% python3 -q
>>> import numpy as np
>>> import numpy.linalg as la
>>> np.set_printoptions(precision=2, suppress=True, linewidth=120, legacy="1.25")
>>> rnd = lambda a: np.round(a, 2) + 0
>>> rng = np.random.default_rng(480479)
>>> m1 = np.triu(rng.random((4, 4)) < 0.6, 1).astype(int)
>>> m1 = m1 + m1.T
>>> m1
array([[0, 1, 0, 0],
       [1, 0, 0, 1],
       [0, 0, 0, 0],
       [0, 1, 0, 0]])
>>> # 2 blocks once reordered
>>> np.abs(np.diag(la.qr(m1)[1])) > 1e-9
array([ True,  True, False, False])
>>> np.unique(m1.round(6), axis=0).shape
(3, 4)
>>> J = np.load("x.npy")
>>> J
array([[ 0.24,  8.55, -1.89],
       [ 4.8 , -3.96, -0.11],
       [ 5.43,  0.53,  0.92],
       [-3.81,  0.73,  7.42],
       [-7.21, -4.82,  6.54],
       [ 4.75,  8.79, -3.36],
       [ 1.61,  0.72,  1.77],
       [-9.45, -8.94,  2.8 ],
       [ 4.27,  2.56,  2.8 ],
       [-1.53,  1.84, -1.72],
       [ 3.38, -1.08,  8.12],
       [-3.6 , -4.58, -4.78]])
>>> cen = J - J.mean(axis=0)
>>> left, s, vt = la.svd(cen, full_matrices=False)
>>> rnd((s ** 2).sum() ** 2 / (s ** 4).sum())
2.16
>>> print(np.abs(vt[0]).argmax())
1
>>> print(rnd(s))
[22.04 13.12 10.89]
>>> np.searchsorted(np.cumsum(s ** 2) / (s ** 2).sum(), 0.9) + 1
3
>>> (np.sign(left[:, 0]) == np.sign(left[0, 0])).astype(int)
array([1, 1, 1, 0, 0, 1, 1, 0, 1, 1, 0, 0])
>>> Y = np.array([[2, 5], [7, 6]])
>>> W2 = np.array([[1]])
>>> K = np.block([[Y, np.array([[2], [1]])], [np.zeros((1, 2)), W2]])
>>> K
array([[2., 5., 2.],
       [7., 6., 1.],
       [0., 0., 1.]])
>>> np.kron(np.eye(2, dtype=int), K)
array([[2., 5., 2., 0., 0., 0.],
       [7., 6., 1., 0., 0., 0.],
       [0., 0., 1., 0., 0., 0.],
       [0., 0., 0., 2., 5., 2.],
       [0., 0., 0., 7., 6., 1.],
       [0., 0., 0., 0., 0., 1.]])
>>> np.einsum("ii->", K)
9.0
>>> rnd(la.det(2 * K)), rnd(la.det(K))
(-184.0, -23.0)
>>> rnd(la.det(K[::-1]))
23.0
>>> np.poly(K)
array([  1.,  -9., -15.,  23.])
>>> rnd(la.eigvals(K).sum().real)
9.0
>>> rnd(la.det(K.T))
-23.0
>>> t = np.radians(120)
>>> R = np.eye(3)
>>> R[2, 2] = R[1, 1] = np.cos(t)
>>> R[2, 1], R[1, 2] = -np.sin(t), np.sin(t)
>>> rnd(R)
array([[ 1.  ,  0.  ,  0.  ],
       [ 0.  , -0.5 ,  0.87],
       [ 0.  , -0.87, -0.5 ]])
>>> Y = K @ R.T
>>> print(rnd(la.det(R)), rnd(np.trace(R)))
1.0 0.0
>>> np.allclose(K @ K.T, Y @ Y.T)
True
>>> Q, R = la.qr(J)
>>> np.allclose(R.T @ R, J.T @ J)
True
>>> rnd(Q.T @ Q)
array([[1., 0., 0.],
       [0., 1., 0.],
       [0., 0., 1.]])
>>> print(rnd(R))
[[-16.69  -9.96   3.1 ]
 [  0.    14.26  -3.27]
 [  0.     0.   -14.28]]
>>> rnd(abs(R[0, 0])), rnd(la.norm(J[:, 0]))
(16.69, 16.69)
